$ python3 -q
>>> import numpy as np
>>> np.set_printoptions(precision=4, suppress=True, linewidth=140)
>>> K = np.loadtxt("out16.csv", delimiter=",")
>>> K
array([[-0.4351,  0.5985, -0.4093,  0.4841, -0.2173,  0.0579],
       [-0.3264, -0.4713, -0.1016,  0.4723,  0.642 ,  0.1606],
       [ 0.2176, -0.152 , -0.8066, -0.3384,  0.019 ,  0.405 ],
       [-0.7071, -0.2973,  0.1705, -0.3387, -0.3874,  0.3432],
       [ 0.1088, -0.5545, -0.2398,  0.3754, -0.5648, -0.4041],
       [ 0.3807, -0.0268,  0.2913,  0.4152, -0.2669,  0.7251]])
>>> A2 = np.linalg.inv(K)
>>> np.linalg.inv(A2)
array([[-0.4351,  0.5985, -0.4093,  0.4841, -0.2173,  0.0579],
       [-0.3264, -0.4713, -0.1016,  0.4723,  0.642 ,  0.1606],
       [ 0.2176, -0.152 , -0.8066, -0.3384,  0.019 ,  0.405 ],
       [-0.7071, -0.2973,  0.1705, -0.3387, -0.3874,  0.3432],
       [ 0.1088, -0.5545, -0.2398,  0.3754, -0.5648, -0.4041],
       [ 0.3807, -0.0268,  0.2913,  0.4152, -0.2669,  0.7251]])
>>> np.round(K @ A2, 4) + 0
array([[1., 0., 0., 0., 0., 0.],
       [0., 1., 0., 0., 0., 0.],
       [0., 0., 1., 0., 0., 0.],
       [0., 0., 0., 1., 0., 0.],
       [0., 0., 0., 0., 1., 0.],
       [0., 0., 0., 0., 0., 1.]])
>>> np.round(np.linalg.cond(K), 4)
np.float64(1.0)
>>> rng = np.random.default_rng(75)
>>> z = rng.permutation(6)
>>> A2 = K[:, z] * rng.choice([-1, 1], 6)
>>> A2
array([[ 0.5985,  0.4093,  0.4841, -0.4351, -0.2173, -0.0579],
       [-0.4713,  0.1016,  0.4723, -0.3264,  0.642 , -0.1606],
       [-0.152 ,  0.8066, -0.3384,  0.2176,  0.019 , -0.405 ],
       [-0.2973, -0.1705, -0.3387, -0.7071, -0.3874, -0.3432],
       [-0.5545,  0.2398,  0.3754,  0.1088, -0.5648,  0.4041],
       [-0.0268, -0.2913,  0.4152,  0.3807, -0.2669, -0.7251]])
>>> Uu, _, Vt = np.linalg.svd(K.T @ A2)
>>> np.round(Uu @ Vt, 4) + 0
array([[ 0.,  0.,  0.,  1.,  0.,  0.],
       [ 1.,  0.,  0.,  0.,  0.,  0.],
       [ 0., -1.,  0.,  0.,  0.,  0.],
       [ 0.,  0.,  1.,  0.,  0.,  0.],
       [ 0.,  0.,  0.,  0.,  1.,  0.],
       [ 0.,  0.,  0.,  0.,  0., -1.]])
>>> np.round(np.linalg.lstsq(K, A2)[0], 4) + 0
array([[ 0.,  0.,  0.,  1.,  0.,  0.],
       [ 1.,  0.,  0.,  0.,  0.,  0.],
       [ 0., -1.,  0.,  0.,  0.,  0.],
       [ 0.,  0.,  1.,  0.,  0.,  0.],
       [ 0.,  0.,  0.,  0.,  1.,  0.],
       [ 0.,  0.,  0.,  0.,  0., -1.]])
>>> u = np.array([1, 3])
>>> np.polyval(u, K[4])
array([3.1088, 2.4455, 2.7602, 3.3754, 2.4352, 2.5959])
>>> F = np.load("layer17.npy")
>>> F
array([[ -6,  -3,   5,   2,  -6,   5,  -2,  -3],
       [-11,  -3,   1,   4,   1,   3,   7, -12],
       [-17,  -1,  10,   1,   8,  10,   4, -12],
       [-12,  -9,   6,   7,   1,   5,  -1, -17],
       [-12, -16,  13,   2,   7,   4,  -6, -10],
       [-18, -25,  12,   2,   8,  -3,  -5, -19],
       [-13, -23,   6,  -3,   6,  -3,   4, -26],
       [ -4, -18,  12,  -4,  -1,   6,  13, -17],
       [ -1, -11,   9,   3,  -1,   4,  21, -12],
       [ -9, -15,  14,  11,   5,  -5,  20, -17],
       [ -4,  -7,   6,   3,   7,   4,  14, -17],
       [  2,   0,   5,   0,   9,   7,  22, -26],
       [ -7,   4,   5,  -3,   8,   7,  24, -25],
       [  1,   6,   2,  -9,   0,   1,  33, -23],
       [ -3,  10,  10, -18,  -1,   6,  26, -28],
       [-10,  12,  18, -17,  -1,   8,  24, -37],
       [-16,   3,  27, -25,  -1,  14,  33, -45],
       [-13,  12,  19, -29,  -9,   5,  35, -42],
       [-19,   9,  22, -22,  -7,   2,  41, -40],
       [-25,   1,  24, -13,   0,   1,  32, -47],
       [-31,  -8,  27, -15,   3,  -7,  31, -55]])
>>> hat = F @ np.linalg.solve(F.T @ F, F.T)
>>> np.linalg.matrix_rank(np.eye(21) - hat)
np.int64(13)
>>> hat @ F[:, 7]
array([ -3., -12., -12., -17., -10., -19., -26., -17., -12., -17., -17., -26., -25., -23., -28., -37., -45., -42., -40., -47., -55.])
>>> np.allclose(hat @ hat, hat)
True
>>> np.round(np.linalg.eigvalsh(hat), 4) + 0
array([0., 0., 0., 0., 0., 0., 0., 0., 0., 0., 0., 0., 0., 1., 1., 1., 1., 1., 1., 1., 1.])
>>> round(np.trace(hat), 4)
np.float64(8.0)
>>> x0 = np.array([1, 0, -2, 0, 4, 1, -3, 0])
>>> target = F @ x0
>>> np.round(np.linalg.solve(F.T @ F, F.T @ target), 4) + 0
array([ 1.,  0., -2.,  0.,  4.,  1., -3.,  0.])
>>> try:
...     np.linalg.solve(F, target)
... except np.linalg.LinAlgError as e:
...     print(repr(e))
... 
LinAlgError('Last 2 dimensions of the array must be square')
>>> target = target + 0.3 * rng.normal(size=21)
>>> target
array([ -28.8664,  -26.6811,   -6.445 ,  -12.0454,   11.7557,    1.5773,  -15.9194,  -65.0489,  -81.5203,  -82.3879,  -26.1544,  -31.268 ,
        -49.9425, -101.0574,  -99.2524, -114.1764, -158.7021, -186.6229, -211.8187, -167.7999, -172.812 ])
>>> c, *_ = np.linalg.lstsq(F, target)
>>> c
array([ 0.9551, -0.0078, -2.0296, -0.0122,  3.9846,  1.0258, -2.9797,  0.0236])
>>> c.round()
array([ 1., -0., -2., -0.,  4.,  1., -3.,  0.])
>>> basis = F[[12, 7]].astype(float)
>>> for _ in range(6):
...     z = np.linalg.norm(F[:, None] - basis, axis=-1).argmin(axis=1)
...     basis = np.array([F[z == j].mean(axis=0) for j in range(2)])
... 
>>> z
array([1, 1, 1, 1, 1, 1, 1, 1, 1, 1, 1, 1, 1, 0, 0, 0, 0, 0, 0, 0, 0])
>>> np.abs(basis[1] - basis[0]).argmax()
np.int64(7)
>>> A2 = np.array([[8, 0], [7, 5], [6, 5], [3, 5], [5, 0], [6, 0], [7, 7], [9, 2]])
>>> np.vstack([F, A2.T]).shape
(23, 8)
>>> np.einsum("ij->j", F)
array([-228,  -82,  253, -123,   36,   74,  370, -530])
>>> A2.T @ F.T
array([[ -74, -127,  -60, -227, -197, -425, -432, -129,   36,  -78,  -32,   53,   18,   65,   13,  -61, -115, -141, -119, -281, -492],
       [   0,   35,   54,  -21,  -67, -128, -124,    7,  128,  156,   74,  127,  148,  180,  136,  159,  166,  171,  252,  190,  127]])
>>> arr = np.load("mat.npy")
>>> arr
array([[0, 1, 0, 1, 1, 0],
       [1, 0, 0, 0, 1, 1],
       [0, 0, 0, 0, 0, 0],
       [1, 0, 0, 0, 0, 0],
       [1, 1, 0, 0, 0, 1],
       [0, 1, 0, 0, 1, 0]])
>>> # 2 blocks once reordered
>>> evals, evecs = np.linalg.eigh(arr)
>>> np.round(evecs.T @ evecs, 4) + 0
array([[1., 0., 0., 0., 0., 0.],
       [0., 1., 0., 0., 0., 0.],
       [0., 0., 1., 0., 0., 0.],
       [0., 0., 0., 1., 0., 0.],
       [0., 0., 0., 0., 1., 0.],
       [0., 0., 0., 0., 0., 1.]])
>>> evals.round(4) + 0
array([-1.7757, -1.    , -0.5892,  0.    ,  0.7237,  2.6412])
>>> np.round(evecs @ np.diag(evals) @ evecs.T, 4) + 0
array([[0., 1., 0., 1., 1., 0.],
       [1., 0., 0., 0., 1., 1.],
       [0., 0., 0., 0., 0., 0.],
       [1., 0., 0., 0., 0., 0.],
       [1., 1., 0., 0., 0., 1.],
       [0., 1., 0., 0., 1., 0.]])
>>> np.round(np.linalg.eigvalsh(arr @ arr), 4) + 0
array([0.    , 0.3472, 0.5238, 1.    , 3.1532, 6.9759])
>>> np.round(np.abs(evecs[:, -1]), 4) + 0
array([0.4747, 0.5371, 0.    , 0.1797, 0.5371, 0.4067])
>>> (evals > 1e-8).sum(), (evals < -1e-8).sum()
(np.int64(2), np.int64(3))
